% ipython --no-banner

In [1]: import numpy as np

In [2]: import numpy.linalg as la

In [3]: np.set_printoptions(suppress=True, linewidth=120)

In [4]: rng = np.random.default_rng(48487)

In [5]: J = np.array([[1, 3, 4], [2, 4, 5], [3, 4, 2]]) * (rng.random((3, 3)) < 0.3)

In [6]: J
Out[6]: 
array([[0, 0, 0],
       [0, 0, 0],
       [0, 0, 0]])

In [7]: E = np.maximum(np.array([[-2, -5, -5],
   ...:     [-5, 6, 4],
   ...:     [2, -1, 8],
   ...:     [-2, 8, -7],
   ...:     [-7, 7, -7],
   ...:     [-4, 8, -8],
   ...:     [9, 3, 7],
   ...:     [-8, 5, -4],
   ...:     [8, -8, 8],
   ...:     [-9, -1, -3],
   ...:     [-5, 4, -7],
   ...:     [6, -1, 3],
   ...:     [3, -1, 4],
   ...:     [-5, -6, 9],
   ...:     [-5, 8, -1],
   ...:     [-1, 8, -4],
   ...:     [8, 6, -7],
   ...:     [-3, -8, 3],
   ...:     [-1, -2, -9],
   ...:     [0, 0, -5],
   ...:     [9, 3, -3],
   ...:     [-7, 6, 1],
   ...:     [2, -9, 7],
   ...:     [5, 3, -9],
   ...:     [-2, -9, 0]]) @ np.array([[3, -4, -3, -4, -1], [4, -1, -3, -4, 1], [-4, -2, 2, 2, -3]]) + np.array([1, 1, 1, 1, 1]), 0)

In [8]: E
Out[8]: 
array([[ 0, 24, 12, 19, 13],
       [ 0,  7,  6,  5,  0],
       [ 0,  0, 14, 13,  0],
       [55, 15,  0,  0, 32],
       [36, 36,  0,  0, 36],
       [53, 25,  0,  0, 37],
       [12,  0,  0,  0,  0],
       [13, 36,  2,  5, 26],
       [ 0,  0, 17, 17,  0],
       [ 0, 44, 25, 35, 18],
       [30, 31,  0,  0, 31],
       [ 3,  0,  0,  0,  0],
       [ 0,  0,  3,  1,  0],
       [ 0,  9, 52, 63,  0],
       [22, 15,  0,  0, 17],
       [46,  5,  0,  0, 22],
       [77,  0,  0,  0, 20],
       [ 0, 15, 40, 51,  0],
       [26, 25,  0,  0, 27],
       [21, 11,  0,  0, 16],
       [52,  0,  0,  0,  4],
       [ 0, 21,  6,  7, 11],
       [ 0,  0, 36, 43,  0],
       [64,  0,  0,  0, 26],
       [ 0, 18, 34, 45,  0]])

In [9]: blk = np.stack([E, 4 * E, E[::-1]])

In [10]: (blk @ E.T).shape
Out[10]: (3, 25, 25)

In [11]: blk.sum(axis=0)
Out[11]: 
array([[  0, 138,  94, 140,  65],
       [ 64,  35,  30,  25,  26],
       [  0,   0, 106, 108,   0],
       [275,  96,   6,   7, 171],
       [232, 180,   0,   0, 184],
       [286, 136,   0,   0, 201],
       [ 86,  25,   0,   0,  27],
       [ 65, 195,  50,  76, 130],
       [ 77,   0,  85,  85,  20],
       [ 46, 225, 125, 175, 112],
       [172, 170,   0,   0, 172],
       [ 15,   9,  52,  63,   0],
       [  0,   0,  18,   6,   0],
       [  3,  45, 260, 315,   0],
       [140, 106,   0,   0, 116],
       [230,  69,  25,  35, 128],
       [385,   0,  17,  17, 100],
       [ 13, 111, 202, 260,  26],
       [142, 125,   0,   0, 135],
       [158,  80,   0,   0, 117],
       [296,  36,   0,   0,  56],
       [ 55, 120,  30,  35,  87],
       [  0,   0, 194, 228,   0],
       [320,   7,   6,   5, 130],
       [  0, 114, 182, 244,  13]])

In [12]: blk.shape
Out[12]: (3, 25, 5)

In [13]: la.matrix_rank(blk)
Out[13]: array([5, 5, 5])
